% python3 -q
>>> import numpy as np
>>> import numpy.linalg as la
>>> np.set_printoptions(precision=2, suppress=True, linewidth=120, legacy="1.25")
>>> def tidy(a):
...     return np.round(a, 2) + 0
... 
>>> M = np.loadtxt("case7.csv", delimiter=",")
>>> print(M)
[[ -3.  -3.  -3.  -3.  -3.  -3.  -3.  -3.  -3.  -3.  -3.  -3.  -3.  -3.  -3.  -3.]
 [ -3.  -6.  -6.  -6.  -6.  -6.  -6.  -6.  -6.  -6.  -6.  -6.  -6.  -6.  -6.  -6.]
 [ -3.  -6.  -9.  -9.  -9.  -9.  -9.  -9.  -9.  -9.  -9.  -9.  -9.  -9.  -9.  -9.]
 [ -3.  -6.  -9. -12. -12. -12. -12. -12. -12. -12. -12. -12. -12. -12. -12. -12.]
 [ -3.  -6.  -9. -12. -15. -15. -15. -15. -15. -15. -15. -15. -15. -15. -15. -15.]
 [ -3.  -6.  -9. -12. -15. -18. -18. -18. -18. -18. -18. -18. -18. -18. -18. -18.]
 [ -3.  -6.  -9. -12. -15. -18. -21. -21. -21. -21. -21. -21. -21. -21. -21. -21.]
 [ -3.  -6.  -9. -12. -15. -18. -21. -24. -24. -24. -24. -24. -24. -24. -24. -24.]
 [ -3.  -6.  -9. -12. -15. -18. -21. -24. -27. -27. -27. -27. -27. -27. -27. -27.]
 [ -3.  -6.  -9. -12. -15. -18. -21. -24. -27. -30. -30. -30. -30. -30. -30. -30.]
 [ -3.  -6.  -9. -12. -15. -18. -21. -24. -27. -30. -33. -33. -33. -33. -33. -33.]
 [ -3.  -6.  -9. -12. -15. -18. -21. -24. -27. -30. -33. -36. -36. -36. -36. -36.]
 [ -3.  -6.  -9. -12. -15. -18. -21. -24. -27. -30. -33. -36. -39. -39. -39. -39.]
 [ -3.  -6.  -9. -12. -15. -18. -21. -24. -27. -30. -33. -36. -39. -42. -42. -42.]
 [ -3.  -6.  -9. -12. -15. -18. -21. -24. -27. -30. -33. -36. -39. -42. -45. -45.]
 [ -3.  -6.  -9. -12. -15. -18. -21. -24. -27. -30. -33. -36. -39. -42. -45. -48.]]
>>> Q, evecs = la.qr(M[:, :14])[0], la.qr(M[:, 14:])[0]
>>> sigma = la.svd(Q.T @ evecs, compute_uv=False)
>>> print(tidy(np.degrees(np.arccos(sigma.clip(0, 1)))))
[ 1.06 62.01]
>>> print((sigma > 0.9).sum())
1
>>> rng = np.random.default_rng(706)
>>> idx = rng.permutation(16)
>>> print(idx)
[ 5 13  6  2  3 14 11  8 15  1 12 10  4  9  7  0]
>>> B = M[idx][:, idx]
>>> print(np.diag(B))
[-18. -42. -21.  -9. -12. -45. -36. -27. -48.  -6. -39. -33. -15. -30. -24.  -3.]
>>> r0 = np.array([4, -1])
>>> print(np.polyval(r0, M[8]))
[ -13.  -25.  -37.  -49.  -61.  -73.  -85.  -97. -109. -109. -109. -109. -109. -109. -109. -109.]
>>> E = np.loadtxt("sample6.csv", delimiter=",")
>>> print(tidy(E))
[[ 0.11 -0.03  0.03 -0.09 -0.19 -0.22 -0.03  0.02  0.02  0.05  0.03]
 [-0.03  0.01 -0.01  0.03  0.05  0.06  0.01  0.    0.   -0.01 -0.01]
 [ 0.03 -0.01  0.01 -0.03 -0.05 -0.06 -0.01  0.    0.    0.01  0.01]
 [-0.09  0.03 -0.03  0.08  0.16  0.19  0.03 -0.01 -0.01 -0.04 -0.03]
 [-0.19  0.05 -0.05  0.16  0.32  0.37  0.05 -0.03 -0.03 -0.08 -0.05]
 [-0.22  0.06 -0.06  0.19  0.37  0.43  0.06 -0.03 -0.03 -0.09 -0.06]
 [-0.03  0.01 -0.01  0.03  0.05  0.06  0.01  0.    0.   -0.01 -0.01]
 [ 0.02  0.    0.   -0.01 -0.03 -0.03  0.    0.    0.    0.01  0.  ]
 [ 0.02  0.    0.   -0.01 -0.03 -0.03  0.    0.    0.    0.01  0.  ]
 [ 0.05 -0.01  0.01 -0.04 -0.08 -0.09 -0.01  0.01  0.01  0.02  0.01]
 [ 0.03 -0.01  0.01 -0.03 -0.05 -0.06 -0.01  0.    0.    0.01  0.01]]
>>> vals, evecs = la.eigh(E)
>>> x0 = np.array([2, 3, 3, 2, 1, 2, 3, 0, 3, 1, 3])
>>> print((np.sign(evecs[:, -1].round(6)) == np.sign(evecs[0, -1].round(6))).astype(int))
[1 0 1 0 0 0 0 1 1 1 1]
>>> print(tidy(la.eigvalsh(E[1:, 1:])))
[0.   0.   0.   0.   0.   0.   0.   0.   0.   0.89]
>>> print(tidy(x0 @ E @ x0))
2.27
